% python3 -q
>>> import numpy as np
>>> import numpy.linalg as la
>>> np.set_printoptions(precision=1, suppress=True, linewidth=200)
>>> B = np.array([[0.6, -0.3, -0.1],
...     [1.7, -0.2, 0.8],
...     [0.1, 0.9, -1.6],
...     [-1.0, 0.5, -0.6],
...     [0.7, 0.5, -0.9]])
>>> W2 = np.array([[0.3, 0.1, -1.7, -0.5, -1.0],
...     [-1.4, -1.1, 0.1, -1.0, -0.8],
...     [0.3, -0.2, -0.2, 0.5, 0.3]])
>>> K = B @ W2
>>> print(K.round(1) + 0)
[[ 0.6  0.4 -1.   0.  -0.4]
 [ 1.   0.2 -3.1 -0.2 -1.3]
 [-1.7 -0.7  0.2 -1.8 -1.3]
 [-1.2 -0.5  1.9 -0.3  0.4]
 [-0.8 -0.3 -1.  -1.3 -1.4]]
>>> # rank 3
>>> f, g = K[4], K[0]
>>> print(round(float(f @ f), 1))
5.2
>>> print(round(f @ g, 1))
1.0
>>> p = (f @ g) / (f @ f) * f
>>> print(round(float((g - p) @ f), 1))
0.0
>>> print(np.round(np.outer(f, g), 1) + 0)
[[-0.4 -0.3  0.8  0.   0.3]
 [-0.2 -0.1  0.3  0.   0.1]
 [-0.5 -0.4  1.   0.   0.4]
 [-0.7 -0.5  1.3  0.1  0.5]
 [-0.8 -0.6  1.4  0.1  0.5]]
>>> print(la.matrix_rank(np.outer(f, g)))
1
>>> print(g - p)
[ 0.7  0.5 -0.8  0.2 -0.1]
>>> th = np.radians(30)
>>> Rm = np.eye(5)
>>> Rm[2, 2] = Rm[4, 4] = np.cos(th)
>>> Rm[2, 4], Rm[4, 2] = -np.sin(th), np.sin(th)
>>> print(Rm)
[[ 1.   0.   0.   0.   0. ]
 [ 0.   1.   0.   0.   0. ]
 [ 0.   0.   0.9  0.  -0.5]
 [ 0.   0.   0.   1.   0. ]
 [ 0.   0.   0.5  0.   0.9]]
>>> B = K @ Rm.T
>>> print(B.round(1) + 0)
[[ 0.6  0.4 -0.7  0.  -0.9]
 [ 1.   0.2 -2.  -0.2 -2.7]
 [-1.7 -0.7  0.9 -1.8 -1. ]
 [-1.2 -0.5  1.4 -0.3  1.3]
 [-0.8 -0.3 -0.1 -1.3 -1.7]]
>>> print(np.abs(B - K).max(axis=0))
[0.  0.  1.1 0.  1.4]
>>> B = np.array([[-1, -4], [-5, 4]])
>>> W2 = np.kron(B, K)
>>> print(W2.shape)
(10, 10)
>>> E = np.load("out18.npy")
>>> print(E)
[[-4  4  0  0  3]
 [ 4  2  1  1 -2]
 [ 0  1 -4  3 -2]
 [ 0  1  3 -4  2]
 [ 3 -2 -2  2  0]]
>>> # equal to its transpose
>>> print([round(float(la.det(E[:i, :i])), 2) + 0 for i in range(1, 6)])
[-4.0, -24.0, 100.0, -224.0, -732.0]
>>> F = np.loadtxt("test4.csv", delimiter=",")
>>> print(F)
[[ 0. -3.  0. -3.  0. -3.]
 [ 2. -2.  2. -2.  2. -2.]
 [-1.  0. -1.  0. -1.  0.]
 [ 0. -3.  0. -3.  0. -3.]
 [ 2. -2.  2. -2.  2. -2.]
 [-1.  0. -1.  0. -1.  0.]]
>>> # null space of dimension 4
>>> f = np.array([2, 3, 2, 3, 2])
>>> B = E + np.outer(f, np.eye(5)[3])
>>> print(la.matrix_rank(B - E))
1
>>> print(round(la.det(B) / la.det(E), 1), round(1 + la.solve(E, f)[3], 1))
-0.2 -0.2
>>> mat = np.load("a.npy")
>>> print(mat)
[[  0   0   0   0]
 [  0   0   0   0]
 [  0  10  -2  16]
 [  0 -10   2 -16]
 [  0  -5   1  -8]]
>>> # row 1 repeats row 0
>>> print([round(float(x), 1) for x in la.svd(mat, compute_uv=False)[:3]])
[28.5, 0.0, 0.0]
>>> print(la.matrix_rank(mat, rtol=0.1))
1
>>> print(la.lstsq(mat[:-1].T, mat[-1])[2])
1
>>> print(np.unique(mat.round(6), axis=0).shape)
(4, 4)
>>> print(round(float(np.trace(la.pinv(mat) @ mat)), 1))
1.0
>>> print(mat.ravel(order="F"))
[  0   0   0   0   0   0   0  10 -10  -5   0   0  -2   2   1   0   0  16 -16  -8]
>>> print(mat.reshape(-1, 2))
[[  0   0]
 [  0   0]
 [  0   0]
 [  0   0]
 [  0  10]
 [ -2  16]
 [  0 -10]
 [  2 -16]
 [  0  -5]
 [  1  -8]]
>>> t3 = mat.reshape(5, 2, -1)
>>> print(t3[:, 0])
[[  0   0]
 [  0   0]
 [  0  10]
 [  0 -10]
 [  0  -5]]
>>> print(t3.transpose(1, 0, 2))
[[[  0   0]
  [  0   0]
  [  0  10]
  [  0 -10]
  [  0  -5]]

 [[  0   0]
  [  0   0]
  [ -2  16]
  [  2 -16]
  [  1  -8]]]
>>> print(t3.sum(axis=1))
[[  0   0]
 [  0   0]
 [ -2  26]
 [  2 -26]
 [  1 -13]]
>>> print(np.einsum("ihd,jhd->hij", t3, t3).shape)
(2, 5, 5)
>>> print(round(la.norm(mat[3] - mat[2]), 1))
37.9
>>> print(round(float(la.norm(mat[3], 1)), 1), round(la.norm(mat[3], np.inf), 1))
28.0 16.0
>>> rk = la.matrix_rank(mat)
>>> print(rk)
1
>>> null = la.svd(mat)[2][rk:].T
>>> print(la.matrix_rank(mat.T @ mat), la.matrix_rank(mat @ mat.T))
1 1
>>> print(null.shape)
(4, 3)
>>> print([int(la.matrix_rank(np.delete(mat, i, axis=0))) for i in range(5)])
[1, 1, 1, 1, 1]
>>> print([int(la.matrix_rank(mat[:, :j + 1])) for j in range(4)])
[0, 1, 1, 1]
>>> print(null @ null.T)
[[ 1.   0.   0.   0. ]
 [ 0.   0.7  0.1 -0.4]
 [ 0.   0.1  1.   0.1]
 [ 0.  -0.4  0.1  0.3]]
>>> feats = np.loadtxt("layer3.csv", delimiter=",")
>>> print(feats)
[[ 2.  3.  4.  5.  6.]
 [ 7.  8.  9. 10. 11.]
 [12. 13. 14. 15. 16.]
 [17. 18. 19. 20. 21.]
 [22. 23. 24. 25. 26.]
 [27. 28. 29. 30. 31.]]
>>> vec = np.array([-3, 3, 6, -4, 7])
>>> a = np.maximum(K @ vec, 0)
>>> print(a)
[ 0.   0.   2.5 17.3  0. ]
>>> print(np.flatnonzero(a > 1e-9))
[2 3]
>>> print(K.T @ a)
[-24.7 -10.8  33.   -9.6   4. ]
>>> print(np.abs(np.diag(la.qr(feats)[1])) > 1e-9)
[ True  True False False False]
>>> f = np.array([5, 0, -1])
>>> print(np.polyval(f, feats[0]))
[ 19.  44.  79. 124. 179.]
>>> print(np.array([np.convolve(row, f, "same") for row in feats]))
[[ 15.  18.  22.  26.  -5.]
 [ 40.  38.  42.  46. -10.]
 [ 65.  58.  62.  66. -15.]
 [ 90.  78.  82.  86. -20.]
 [115.  98. 102. 106. -25.]
 [140. 118. 122. 126. -30.]]
>>> B = np.array([[1, 1], [1, -1]])
>>> rng = np.random.default_rng(91309)
>>> J = np.kron(B, np.kron(B, B))[rng.permutation(8)][:3]
>>> print(J)
[[ 1  1  1  1  1  1  1  1]
 [ 1 -1  1 -1  1 -1  1 -1]
 [ 1 -1 -1  1 -1  1  1 -1]]
>>> J @ J
Traceback (most recent call last):
  File "<python-input-78>", line 1, in <module>
    J @ J
    ~~^~~
ValueError: matmul: Input operand 1 has a mismatch in its core dimension 0, with gufunc signature (n?,k),(k,m?)->(n?,m?) (size 3 is different from 8)
>>> gram = J.T @ J
>>> print(la.matrix_rank(gram))
3
>>> print(gram)
[[ 3 -1  1  1  1  1  3 -1]
 [-1  3  1  1  1  1 -1  3]
 [ 1  1  3 -1  3 -1  1  1]
 [ 1  1 -1  3 -1  3  1  1]
 [ 1  1  3 -1  3 -1  1  1]
 [ 1  1 -1  3 -1  3  1  1]
 [ 3 -1  1  1  1  1  3 -1]
 [-1  3  1  1  1  1 -1  3]]
>>> print(np.diag(gram))
[3 3 3 3 3 3 3 3]
>>> U, sv, Vt = la.svd(feats)
>>> vecs = Vt[:(sv > 1e-8).sum()]
>>> vec = feats[1] + -3 * feats[0] + rng.integers(2) * np.eye(5)[4]
>>> print(vec)
[ 1. -1. -3. -5. -6.]
>>> print(np.round(vecs.T @ vecs, 1) + 0)
[[ 0.6  0.4  0.2  0.  -0.2]
 [ 0.4  0.3  0.2  0.1  0. ]
 [ 0.2  0.2  0.2  0.2  0.2]
 [ 0.   0.1  0.2  0.3  0.4]
 [-0.2  0.   0.2  0.4  0.6]]
>>> print(la.matrix_rank(np.vstack([feats, vec])))
3
>>> print(np.diag(vecs.T @ vecs))
[0.6 0.3 0.2 0.3 0.6]
>>> B = J[0, 0] * J[1:] - np.outer(J[1:, 0], J[0])
>>> print(B)
[[ 0 -2  0 -2  0 -2  0 -2]
 [ 0 -2 -2  0 -2  0  0 -2]]
>>> print(la.matrix_rank(B), la.matrix_rank(J))
2 3
>>> print(J[:, 0] / J[0, 0])
[1. 1. 1.]
>>> th = np.radians(120)
>>> Rm = np.eye(8)
>>> Rm[2, 2] = Rm[1, 1] = np.cos(th)
>>> Rm[2, 1], Rm[1, 2] = -np.sin(th), np.sin(th)
>>> print(Rm)
[[ 1.   0.   0.   0.   0.   0.   0.   0. ]
 [ 0.  -0.5  0.9  0.   0.   0.   0.   0. ]
 [ 0.  -0.9 -0.5  0.   0.   0.   0.   0. ]
 [ 0.   0.   0.   1.   0.   0.   0.   0. ]
 [ 0.   0.   0.   0.   1.   0.   0.   0. ]
 [ 0.   0.   0.   0.   0.   1.   0.   0. ]
 [ 0.   0.   0.   0.   0.   0.   1.   0. ]
 [ 0.   0.   0.   0.   0.   0.   0.   1. ]]
>>> B = J @ Rm.T
>>> print(np.abs(B - J).max(axis=0))
[0.  2.4 2.4 0.  0.  0.  0.  0. ]
>>> print(round(la.det(Rm), 1), np.trace(Rm))
1.0 5.0
>>> print(np.allclose(J @ J.T, B @ B.T))
True
>>> X = np.loadtxt("data.csv", delimiter=",")
>>> print(X)
[[ 3.  3.  4.]
 [-6. -7.  9.]
 [-9. -4. -5.]
 [ 0.  5.  4.]]
>>> vec = np.array([9, 3, 4])
>>> target = X @ vec
>>> print(la.lstsq(X, target)[0])
[9. 3. 4.]
>>> print(target)
[  52.  -39. -113.   31.]
>>> print(la.solve(X.T @ X, X.T @ target))
[9. 3. 4.]
>>> target = target + 0.3 * rng.normal(size=4)
>>> print(target)
[  52.   -38.9 -112.9   31.7]
>>> c, *_ = la.lstsq(X, target)
>>> print(c.round())
[9. 3. 4.]
>>> print([round(float(la.norm(la.solve(X.T @ X + lam * np.eye(3), X.T @ target))), 2) for lam in (0, 1, 10, 100)])
[10.27, 10.18, 9.53, 6.36]
>>> print(np.round(X.T @ (target - X @ c), 1) + 0)
[0. 0. 0.]
>>> print(np.round(la.norm(target - X @ c), 1))
0.2
>>> U, sv = la.svd(X)
Traceback (most recent call last):
  File "<python-input-117>", line 1, in <module>
    U, sv = la.svd(X)
    ^^^^^
ValueError: too many values to unpack (expected 2)
>>> U, sv, Vt = la.svd(X, full_matrices=False)
>>> print(np.round(U.T @ U, 1) + 0)
[[1. 0. 0.]
 [0. 1. 0.]
 [0. 0. 1.]]
>>> print(np.abs(Vt[0]))
[0.8 0.7 0.1]
>>> print(np.round(np.sqrt((sv ** 2).sum()), 1), np.round(la.norm(X), 1))
19.1 19.1
>>> print((sv > 1e-8).sum())
3
>>> print(sv)
[14.2 11.8  4.9]
>>> print(np.abs(U[:, 0]).round(6).argmax())
1
>>> print(np.cumsum(sv ** 2) / np.sum(sv ** 2))
[0.6 0.9 1. ]
>>> arr = np.loadtxt("sample2.csv", delimiter=",")
>>> print(arr)
[[2. 2.]
 [2. 4.]]
>>> evals, vecs = la.eigh(arr)
>>> vec = np.array([3, 0])
>>> print(vecs * np.abs(evals) @ vecs.T)
[[2. 2.]
 [2. 4.]]
>>> print(vec @ arr @ vec / (vec @ vec), round(float(evals[0]), 1), round(float(evals[-1]), 1))
2.0 0.8 5.2
>>> print(la.eigvalsh(arr[1:, 1:]))
[4.]
>>> print(vecs * np.maximum(evals, 0) @ vecs.T)
[[2. 2.]
 [2. 4.]]
>>> t3 = np.stack([arr, -1 * arr, arr[::-1]])
>>> print(t3.sum(axis=0))
[[2. 4.]
 [2. 2.]]
>>> print(la.matrix_rank(t3.reshape(3, -1)))
2
>>> B = feats + rng.integers(-2, 3, (6, 2)) @ rng.integers(-2, 3, (2, 5))
>>> print(B)
[[ 6.  3.  4. -1.  4.]
 [ 9.  8. 11.  6.  8.]
 [12. 13. 14. 15. 16.]
 [15. 18. 25. 20. 16.]
 [18. 23. 30. 28. 22.]
 [25. 28. 35. 30. 26.]]
>>> print(np.abs(B - feats).sum(axis=1))
[12. 11.  0. 13. 17. 13.]
